$ python -q
>>> import numpy as np
>>> import numpy.linalg as la
>>> np.set_printoptions(precision=1, suppress=True, linewidth=140, legacy="1.25")
>>> B = np.array([[2, 1, 1, 3], [1, 2, 0, 3], [2, 0, 0, 1], [2, 2, 0, 2]])
>>> F = np.triu(B, 1)
>>> print(F)
[[0 1 1 3]
 [0 0 0 3]
 [0 0 0 1]
 [0 0 0 0]]
>>> x0 = np.array([1, -2, 0, 2])
>>> a = np.maximum(F @ x0, 0)
>>> np.maximum(F @ (3 * x0), 0)
array([12, 18,  6,  0])
>>> np.maximum(F @ x0, 0) - np.maximum(-F @ x0, 0)
array([4, 6, 2, 0])
>>> np.flatnonzero(a > 1e-9)
array([0, 1, 2])
>>> F.T @ a
array([ 0,  4,  4, 32])
>>> a
array([4, 6, 2, 0])
>>> gram = F.T @ F
>>> np.trace(gram), (F ** 2).sum()
(21, 21)
>>> print(gram)
[[ 0  0  0  0]
 [ 0  1  1  3]
 [ 0  1  1  3]
 [ 0  3  3 19]]
>>> print(np.round(la.eigvalsh(gram)[::-1], 1) + 0)
[20.  1.  0.  0.]
>>> np.round(la.svd(F, compute_uv=False) ** 2, 1) + 0
array([20.,  1.,  0.,  0.])
>>> E = np.array([[-0.5, 0.2, 0.1],
...     [0.5, 0.9, -2.2],
...     [0.5, -0.9, 0.4],
...     [0.6, -1.0, -1.1],
...     [2.0, -0.8, -0.4],
...     [2.9, 1.2, 0.7],
...     [-0.8, 1.0, 0.8],
...     [-0.5, 0.2, -1.1],
...     [0.1, 0.5, -1.8],
...     [-0.1, -0.4, -0.5],
...     [1.1, 1.2, 0.4],
...     [0.5, -1.3, -1.0],
...     [-0.1, 0.8, -0.8],
...     [0.7, 0.6, -2.1],
...     [-1.2, -0.7, 0.2]])
>>> E[11] *= 3
>>> E
array([[-0.5,  0.2,  0.1],
       [ 0.5,  0.9, -2.2],
       [ 0.5, -0.9,  0.4],
       [ 0.6, -1. , -1.1],
       [ 2. , -0.8, -0.4],
       [ 2.9,  1.2,  0.7],
       [-0.8,  1. ,  0.8],
       [-0.5,  0.2, -1.1],
       [ 0.1,  0.5, -1.8],
       [-0.1, -0.4, -0.5],
       [ 1.1,  1.2,  0.4],
       [ 1.5, -3.9, -3. ],
       [-0.1,  0.8, -0.8],
       [ 0.7,  0.6, -2.1],
       [-1.2, -0.7,  0.2]])
>>> rk = la.matrix_rank(F)
>>> rk
2
>>> N = la.svd(F)[2][rk:].T
>>> [int(la.matrix_rank(F[:i])) for i in range(1, len(F) + 1)]
[1, 2, 2, 2]
>>> np.round(F @ N, 1) + 0
array([[0., 0.],
       [0., 0.],
       [0., 0.],
       [0., 0.]])
>>> [int(la.matrix_rank(F[:, :j + 1])) for j in range(4)]
[0, 1, 1, 2]
>>> cen = E - E.mean(axis=0)
>>> vecs = la.svd(cen)[2][:1]
>>> B = cen - cen @ vecs.T @ vecs
>>> round(la.norm(B) / la.norm(cen), 1)
0.7
>>> np.round(np.diag(vecs.T @ vecs), 1) + 0
array([0. , 0.6, 0.4])
>>> np.cov(cen @ vecs.T, rowvar=False)
array(2.3)
>>> rng = np.random.default_rng(22)
>>> B = E + rng.integers(-2, 3, (15, 1)) @ rng.integers(-2, 3, (1, 3))
>>> print(B)
[[ 1.5 -1.8 -1.9]
 [-1.5  2.9 -0.2]
 [ 2.5 -2.9 -1.6]
 [-3.4  3.   2.9]
 [ 6.  -4.8 -4.4]
 [-1.1  5.2  4.7]
 [-2.8  3.   2.8]
 [ 1.5 -1.8 -3.1]
 [-3.9  4.5  2.2]
 [-0.1 -0.4 -0.5]
 [-2.9  5.2  4.4]
 [ 5.5 -7.9 -7. ]
 [-2.1  2.8  1.2]
 [ 4.7 -3.4 -6.1]
 [-3.2  1.3  2.2]]
>>> B - E
array([[ 2., -2., -2.],
       [-2.,  2.,  2.],
       [ 2., -2., -2.],
       [-4.,  4.,  4.],
       [ 4., -4., -4.],
       [-4.,  4.,  4.],
       [-2.,  2.,  2.],
       [ 2., -2., -2.],
       [-4.,  4.,  4.],
       [ 0.,  0.,  0.],
       [-4.,  4.,  4.],
       [ 4., -4., -4.],
       [-2.,  2.,  2.],
       [ 4., -4., -4.],
       [-2.,  2.,  2.]])
>>> round(float(np.abs(E).max()), 1)
3.9
>>> la.matrix_rank(E)
3
>>> E.shape
(15, 3)
>>> E.sum(axis=0)
array([  6.7,  -1.1, -10.4])
>>> np.unravel_index(np.abs(E).argmax(), E.shape)
(11, 1)
>>> np.round(la.norm(E, 1), 1), round(la.norm(E, np.inf), 1)
(15.6, 8.4)
>>> round(E[4] @ E[8], 1)
0.5
>>> round(float(la.norm(E[4] - E[8])), 1)
2.7
>>> r0 = np.array([-1, -2, -3, 2, -2, 0]) + 0.5
>>> data = np.eye(6) - 2 * np.outer(r0, r0) / (r0 @ r0)
>>> data.round(1) + 0
array([[ 1. , -0.1, -0.1,  0.1, -0.1,  0. ],
       [-0.1,  0.7, -0.4,  0.4, -0.3,  0.1],
       [-0.1, -0.4,  0.3,  0.7, -0.4,  0.1],
       [ 0.1,  0.4,  0.7,  0.3,  0.4, -0.1],
       [-0.1, -0.3, -0.4,  0.4,  0.7,  0.1],
       [ 0. ,  0.1,  0.1, -0.1,  0.1,  1. ]])
>>> x0 = np.array([1, 1, 1, 1, 0, 0])
>>> [p for p in range(1, 25) if np.allclose(la.matrix_power(data, p), np.eye(6))]
[2, 4, 6, 8, 10, 12, 14, 16, 18, 20, 22, 24]
>>> np.sort(np.abs(np.degrees(np.angle(la.eigvals(data)))))
array([  0.,   0.,   0.,   0.,   0., 180.])
>>> print(np.round(la.inv(data), 1) + 0)
[[ 1.  -0.1 -0.1  0.1 -0.1  0. ]
 [-0.1  0.7 -0.4  0.4 -0.3  0.1]
 [-0.1 -0.4  0.3  0.7 -0.4  0.1]
 [ 0.1  0.4  0.7  0.3  0.4 -0.1]
 [-0.1 -0.3 -0.4  0.4  0.7  0.1]
 [ 0.   0.1  0.1 -0.1  0.1  1. ]]
>>> np.abs(la.eigvals(data))
array([1., 1., 1., 1., 1., 1.])
>>> np.round(la.det(data), 1)
-1.0
>>> round(la.norm(x0), 1), np.round(la.norm(data @ x0), 1)
(2.0, 2.0)
